% ipython --no-banner

In [1]: import numpy as np

In [2]: np.set_printoptions(precision=3, suppress=True, linewidth=100, legacy="1.25")

In [3]: E = np.abs(np.array([[4, -4, 5, -8, 6, 1, 9],
   ...:     [-7, -3, 8, -1, 7, -3, 2],
   ...:     [-9, -7, 4, 2, 8, -7, -2],
   ...:     [3, -4, 0, -1, -7, -8, 9],
   ...:     [4, -2, -5, -6, -8, 3, 0],
   ...:     [5, 0, -6, -9, 7, -9, -1],
   ...:     [9, -3, -9, 9, 2, 7, 0]])) + np.eye(7)

In [4]: E = E / E.sum(axis=1, keepdims=True)

In [5]: print(E)
[[0.132 0.105 0.132 0.211 0.158 0.026 0.237]
 [0.219 0.125 0.25  0.031 0.219 0.094 0.062]
 [0.225 0.175 0.125 0.05  0.2   0.175 0.05 ]
 [0.091 0.121 0.    0.061 0.212 0.242 0.273]
 [0.138 0.069 0.172 0.207 0.31  0.103 0.   ]
 [0.132 0.    0.158 0.237 0.184 0.263 0.026]
 [0.225 0.075 0.225 0.225 0.05  0.175 0.025]]

In [6]: A2 = E / np.sqrt((E ** 2).mean(axis=1, keepdims=True))

In [7]: A2[3]
Out[7]: array([0.532, 0.709, 0.   , 0.354, 1.24 , 1.417, 1.595])

In [8]: A2 = np.linalg.inv(E)

In [9]: np.allclose(A2, E.T)
Out[9]: False

In [10]: np.round(np.linalg.inv(A2), 3) + 0
Out[10]: 
array([[0.132, 0.105, 0.132, 0.211, 0.158, 0.026, 0.237],
       [0.219, 0.125, 0.25 , 0.031, 0.219, 0.094, 0.063],
       [0.225, 0.175, 0.125, 0.05 , 0.2  , 0.175, 0.05 ],
       [0.091, 0.121, 0.   , 0.061, 0.212, 0.242, 0.273],
       [0.138, 0.069, 0.172, 0.207, 0.31 , 0.103, 0.   ],
       [0.132, 0.   , 0.158, 0.237, 0.184, 0.263, 0.026],
       [0.225, 0.075, 0.225, 0.225, 0.05 , 0.175, 0.025]])

In [11]: print(np.round(np.linalg.det(E) * np.linalg.det(A2), 3))
1.0

In [12]: (np.abs(A2) > 1e-9).astype(int)
Out[12]: 
array([[1, 1, 1, 1, 1, 1, 1],
       [1, 1, 1, 1, 1, 1, 1],
       [1, 1, 1, 1, 1, 1, 1],
       [1, 1, 1, 1, 1, 1, 1],
       [1, 1, 1, 1, 1, 1, 1],
       [1, 1, 1, 1, 1, 1, 1],
       [1, 1, 1, 1, 1, 1, 1]])

In [13]: round(float(np.linalg.cond(E)), 3)
Out[13]: 171.487

In [14]: print(round(np.linalg.norm(E, "nuc"), 3))
2.138

In [15]: round(np.linalg.norm(E[3] - E[0]), 3)
Out[15]: 0.304

In [16]: np.linalg.norm(E, axis=1).argmax()
Out[16]: 3

In [17]: round(np.linalg.norm(E, 2), 3)
Out[17]: 1.027

In [18]: np.linalg.norm(E, axis=1)
Out[18]: array([0.414, 0.433, 0.415, 0.453, 0.451, 0.45 , 0.437])

In [19]: U, sv, VT = np.linalg.svd(E)

In [20]: sv
Out[20]: array([1.027, 0.339, 0.257, 0.224, 0.2  , 0.084, 0.006])

In [21]: A2 = U[:, :6] @ np.diag(sv[:6]) @ VT[:6]

In [22]: np.linalg.matrix_rank(A2)
Out[22]: 6

In [23]: np.round(np.linalg.norm(E - A2, 2), 3), round(sv[6], 3)
Out[23]: (0.006, 0.006)

In [24]: print(np.linalg.matrix_rank(E, rtol=0.05))
6
